$ python3 -q
>>> import numpy as np
>>> from numpy import linalg as LA
>>> np.set_printoptions(precision=2, suppress=True, linewidth=160)
>>> def rd(a):
...     return np.round(a, 2) + 0
... 
>>> O, _ = LA.qr(np.array([[-1.0, -1.2, -0.2, 0.2, 1.0, -1.6, -0.5, -0.4, 2.1, -2.2],
...     [-0.4, -0.3, 0.8, 0.0, 1.0, -1.4, 0.0, -0.2, -1.2, 0.8],
...     [-2.0, 0.0, -0.7, -0.4, -0.5, 1.6, -0.9, -0.4, -0.6, 0.9],
...     [0.7, 1.5, 2.0, 0.7, 0.8, 0.7, -1.1, 0.0, 0.5, -1.3],
...     [-1.7, 0.4, -0.6, -0.8, 1.9, 0.5, 0.2, 0.3, -0.4, 0.4],
...     [-0.2, -0.9, 1.1, -0.6, 1.7, -1.1, -0.4, 1.5, 0.5, 0.8],
...     [-0.9, 1.2, -0.3, 0.6, 0.0, -1.0, 1.4, 0.2, 0.3, -1.0],
...     [1.8, -0.1, 0.2, 1.1, -0.5, -0.4, -1.0, 0.4, 0.6, 0.1],
...     [-0.1, 0.6, -0.5, -0.4, -2.0, -1.3, 0.3, -0.7, -1.2, 2.4],
...     [0.6, -0.8, 0.0, -1.0, -2.1, -0.5, -1.3, -1.1, -0.3, -1.1]]))
>>> feats = O[:, :9]
>>> print(rd(feats))
[[-0.28 -0.45  0.13  0.48  0.14  0.26  0.31  0.28 -0.41]
 [-0.11 -0.11  0.41  0.09  0.12  0.32 -0.08  0.33  0.74]
 [-0.55  0.   -0.03  0.08  0.48 -0.52  0.19 -0.3   0.23]
 [ 0.19  0.56  0.65 -0.01  0.16 -0.17  0.29  0.16 -0.22]
 [-0.47  0.15 -0.05 -0.28 -0.6   0.08  0.53  0.09  0.06]
 [-0.06 -0.34  0.55 -0.2  -0.15  0.19 -0.06 -0.69 -0.09]
 [-0.25  0.45 -0.08  0.29  0.15  0.45 -0.16 -0.24 -0.22]
 [ 0.5  -0.04 -0.15  0.4  -0.05  0.03  0.59 -0.34  0.28]
 [-0.03  0.22 -0.23 -0.31  0.36  0.53  0.2  -0.13  0.13]
 [ 0.17 -0.3  -0.03 -0.54  0.41  0.06  0.28  0.16 -0.19]]
>>> theta = np.radians(120)
>>> r_ = np.eye(9)
>>> r_[4, 4] = r_[1, 1] = np.cos(theta)
>>> r_[4, 1], r_[1, 4] = -np.sin(theta), np.sin(theta)
>>> rd(r_)
array([[ 1.  ,  0.  ,  0.  ,  0.  ,  0.  ,  0.  ,  0.  ,  0.  ,  0.  ],
       [ 0.  , -0.5 ,  0.  ,  0.  ,  0.87,  0.  ,  0.  ,  0.  ,  0.  ],
       [ 0.  ,  0.  ,  1.  ,  0.  ,  0.  ,  0.  ,  0.  ,  0.  ,  0.  ],
       [ 0.  ,  0.  ,  0.  ,  1.  ,  0.  ,  0.  ,  0.  ,  0.  ,  0.  ],
       [ 0.  , -0.87,  0.  ,  0.  , -0.5 ,  0.  ,  0.  ,  0.  ,  0.  ],
       [ 0.  ,  0.  ,  0.  ,  0.  ,  0.  ,  1.  ,  0.  ,  0.  ,  0.  ],
       [ 0.  ,  0.  ,  0.  ,  0.  ,  0.  ,  0.  ,  1.  ,  0.  ,  0.  ],
       [ 0.  ,  0.  ,  0.  ,  0.  ,  0.  ,  0.  ,  0.  ,  1.  ,  0.  ],
       [ 0.  ,  0.  ,  0.  ,  0.  ,  0.  ,  0.  ,  0.  ,  0.  ,  1.  ]])
>>> Y = feats @ r_.T
>>> print(rd(LA.svd(feats, compute_uv=False)), rd(LA.svd(Y, compute_uv=False)))
[1. 1. 1. 1. 1. 1. 1. 1. 1.] [1. 1. 1. 1. 1. 1. 1. 1. 1.]
>>> print(rd(np.abs(Y - feats).max(axis=0)))
[0.   0.81 0.   0.   0.77 0.   0.   0.   0.  ]
>>> rd(LA.det(r_)), np.trace(r_)
(np.float64(1.0), np.float64(6.0))
>>> E = np.loadtxt("sample10.csv", delimiter=",")
>>> print(E)
[[-4.79 -0.74 -2.96 -2.33]
 [-0.74 -4.2  -0.5  -0.02]
 [-2.96 -0.5  -4.64  1.23]
 [-2.33 -0.02  1.23 -1.37]]
>>> (E + E.T) / 2
array([[-4.79, -0.74, -2.96, -2.33],
       [-0.74, -4.2 , -0.5 , -0.02],
       [-2.96, -0.5 , -4.64,  1.23],
       [-2.33, -0.02,  1.23, -1.37]])
>>> print(rd(LA.matrix_power(E, 4)))
[[2247.93  639.5  1821.14  496.45]
 [ 639.5   451.72  539.83  117.81]
 [1821.14  539.83 1717.09  260.84]
 [ 496.45  117.81  260.84  194.57]]
>>> np.allclose(E @ E.T, E.T @ E)
True
>>> rd(np.abs(LA.eigvals(E)).max())
np.float64(8.0)
>>> rd(LA.det(E))
np.float64(-127.67)
>>> np.allclose(E, E.T)
True
>>> assert E == E.T
Traceback (most recent call last):
  File "<python-input-24>", line 1, in <module>
    assert E == E.T
           ^^^^^^^^
ValueError: The truth value of an array with more than one element is ambiguous. Use a.any() or a.all()
>>> rd(E @ E)
array([[37.68,  8.18, 25.42, 10.73],
       [ 8.18, 18.44,  6.59,  1.22],
       [25.42,  6.59, 32.05, -0.49],
       [10.73,  1.22, -0.49,  8.82]])
>>> Y = np.array([[3, 0, 5, 2, 1],
...     [5, 5, 5, 0, 0],
...     [4, 3, 3, 0, 5],
...     [5, 1, 0, 3, 5],
...     [2, 0, 2, 3, 2]])
>>> A = Y + Y.T
>>> print(A)
[[ 6  5  9  7  3]
 [ 5 10  8  1  0]
 [ 9  8  6  0  7]
 [ 7  1  0  6  8]
 [ 3  0  7  8  4]]
>>> w, V = LA.eigh(A)
>>> vec = np.array([-2, 1, -7, 6, 4])
>>> rd(vec @ A @ vec / (vec @ vec)), rd(w[0]), rd(w[-1])
(np.float64(4.87), np.float64(-8.93), np.float64(26.22))
>>> rd(LA.eigvalsh(A[1:, 1:]))
array([-6.87,  2.44, 11.48, 18.95])
>>> np.abs(A).sum(axis=1).max(), rd(np.abs(w).max())
(np.int64(30), np.float64(26.22))
>>> (np.sign(V[:, -1].round(6)) == np.sign(V[0, -1].round(6))).astype(int)
array([1, 1, 1, 1, 1])
>>> rng = np.random.default_rng(1678)
>>> lab = rng.permutation(5)
>>> lab
array([2, 1, 3, 4, 0])
>>> Y = A[lab][:, lab]
>>> np.diag(Y)
array([ 6, 10,  6,  4,  6])
>>> np.allclose(Y, A)
False
>>> rd(np.sort(np.abs(LA.eigvals(Y))))
array([ 0.63,  2.52,  8.93, 11.57, 26.22])
>>> np.all(LA.eigvalsh(A) > 0)
np.False_
>>> O, V = LA.qr(A[:, :3])[0], LA.qr(A[:, 3:])[0]
>>> sigma = LA.svd(O.T @ V, compute_uv=False)
>>> rd(np.degrees(np.arccos(sigma.clip(0, 1))))
array([ 5.06, 31.61])
>>> rd(LA.norm(O @ O.T - V @ V.T, 2))
np.float64(1.0)
>>> data = np.load("layer11.npy")
>>> print(data)
[[ 0  2  3  2  2]
 [ 2  1  3  1  3]
 [ 0  1  2  3  2]
 [ 0  3  3  2  3]
 [ 3  1  0  3  1]
 [ 1  0  2  2  0]
 [ 3  3  2  0  0]
 [ 1  1  3  0  0]
 [ 2  0  1  1  3]
 [ 8  6 15  6 14]]
>>> D = LA.norm(data[:, None] - data[None], axis=-1)
>>> print(np.flatnonzero(D[0] < D.mean() / 2))
[0 1 2 3]
>>> np.unravel_index(D.round(6).argmax(), D.shape)
(np.int64(5), np.int64(9))
>>> D.shape
(10, 10)
>>> rd(D[0])
array([ 0.  ,  2.65,  1.73,  1.41,  4.58,  3.16,  4.36,  3.16,  3.74, 19.6 ])
>>> D[0].round(6).argsort(kind="stable")[:4]
array([0, 3, 2, 1])
>>> Ac = data - data.mean(axis=0)
>>> V = LA.svd(Ac)[2][:1]
>>> Y = Ac - Ac @ V.T @ V
>>> rd(Y.std(axis=0))
array([1.23, 0.92, 0.81, 1.02, 0.77])
>>> rd(np.diag(V.T @ V))
array([0.1 , 0.06, 0.4 , 0.05, 0.39])
>>> LA.norm(Y, axis=1).round(6).argmax()
np.int64(6)
>>> rd(LA.norm(Y) / LA.norm(Ac))
np.float64(0.33)
>>> Y = np.array([[2, 5, -1, -2, -1, 4, 2, 2, -5, 2, -5, -5],
...     [4, 0, -4, 0, -1, -4, -4, -4, -4, 1, -1, 3],
...     [-5, -2, 4, 2, 0, 5, 1, 4, -4, 1, -5, 5],
...     [2, 1, 1, 0, 5, -4, -2, -5, -2, -2, -4, -2]])
>>> W0 = Y.T @ Y
>>> W0
array([[ 49,  22, -36, -14,   4, -41, -21, -42, -10,  -1,   3, -27],
       [ 22,  30, -12, -14,   0,   6,   6,  -3, -19,   6, -19, -37],
       [-36, -12,  34,  10,  10,  28,  16,  25,   3,  -4, -15,  11],
       [-14, -14,  10,   8,   2,   2,  -2,   4,   2,  -2,   0,  20],
       [  4,   0,  10,   2,  27, -20,  -8, -23,  -1, -13, -14,  -8],
       [-41,   6,  28,   2, -20,  73,  37,  64, -16,  17, -25,   1],
       [-21,   6,  16,  -2,  -8,  37,  25,  34,   6,   5,  -3, -13],
       [-42,  -3,  25,   4, -23,  64,  34,  61,   0,  14,  -6,   8],
       [-10, -19,   3,   2,  -1, -16,   6,   0,  61, -14,  57,  -3],
       [ -1,   6,  -4,  -2, -13,  17,   5,  14, -14,  10,  -8,   2],
       [  3, -19, -15,   0, -14, -25,  -3,  -6,  57,  -8,  67,   5],
       [-27, -37,  11,  20,  -8,   1, -13,   8,  -3,   2,   5,  63]])
>>> w1 = np.array([[4, 0, 2, 5, 3, 0],
...     [2, 1, 1, 4, 1, 1],
...     [5, 3, -1, 3, 2, 2],
...     [3, 1, 1, 3, -2, 5],
...     [-2, -4, -5, 2, -5, 2],
...     [-3, 3, 0, -1, -1, 4],
...     [1, 4, -2, 2, 5, 1],
...     [-4, -2, -5, 2, 0, -3],
...     [1, 5, 2, -4, -3, -4],
...     [-4, 1, 2, 0, 0, 2],
...     [1, 3, 0, -4, 4, 2],
...     [-2, -5, -2, -4, 5, -4]])
>>> beta = np.array([0, 0, 2, 2, 1, 0])
>>> act = np.maximum(W0 @ w1 + beta, 0)
>>> (act > 0).astype(int)
array([[1, 0, 1, 1, 0, 0],
       [1, 1, 1, 1, 0, 1],
       [0, 1, 0, 0, 0, 1],
       [0, 0, 0, 0, 1, 0],
       [1, 0, 0, 1, 0, 1],
       [0, 1, 0, 1, 1, 1],
       [0, 1, 0, 1, 1, 1],
       [0, 1, 0, 0, 1, 1],
       [1, 1, 1, 0, 1, 0],
       [0, 0, 0, 1, 1, 1],
       [1, 1, 1, 0, 1, 0],
       [0, 0, 0, 0, 1, 0]])
>>> act
array([[331,   0, 408, 244,   0,   0],
       [ 58,  67, 125, 454,   0, 173],
       [  0,  69,   0,   0,   0,  85],
       [  0,   0,   0,   0,  21,   0],
       [215,   0,   0, 162,   0,  47],
       [  0, 268,   0, 160, 101, 213],
       [  0, 318,   0,  68,  13, 115],
       [  0, 330,   0,   0, 151, 112],
       [179, 449,  55,   0,  35,   0],
       [  0,   0,   0,  78,  93,  45],
       [169, 370, 198,   0, 163,   0],
       [  0,   0,   0,   0, 183,   0]])
>>> print(rd((act > 0).mean(axis=0)))
[0.42 0.58 0.33 0.5  0.67 0.58]
>>> basis = np.array([[-2, 3], [2, 0], [0, -1], [1, 2], [0, 1], [0, 3]])
>>> (act @ basis).round(6).argmax(axis=1)
array([1, 1, 1, 1, 1, 1, 0, 0, 0, 1, 1, 1])
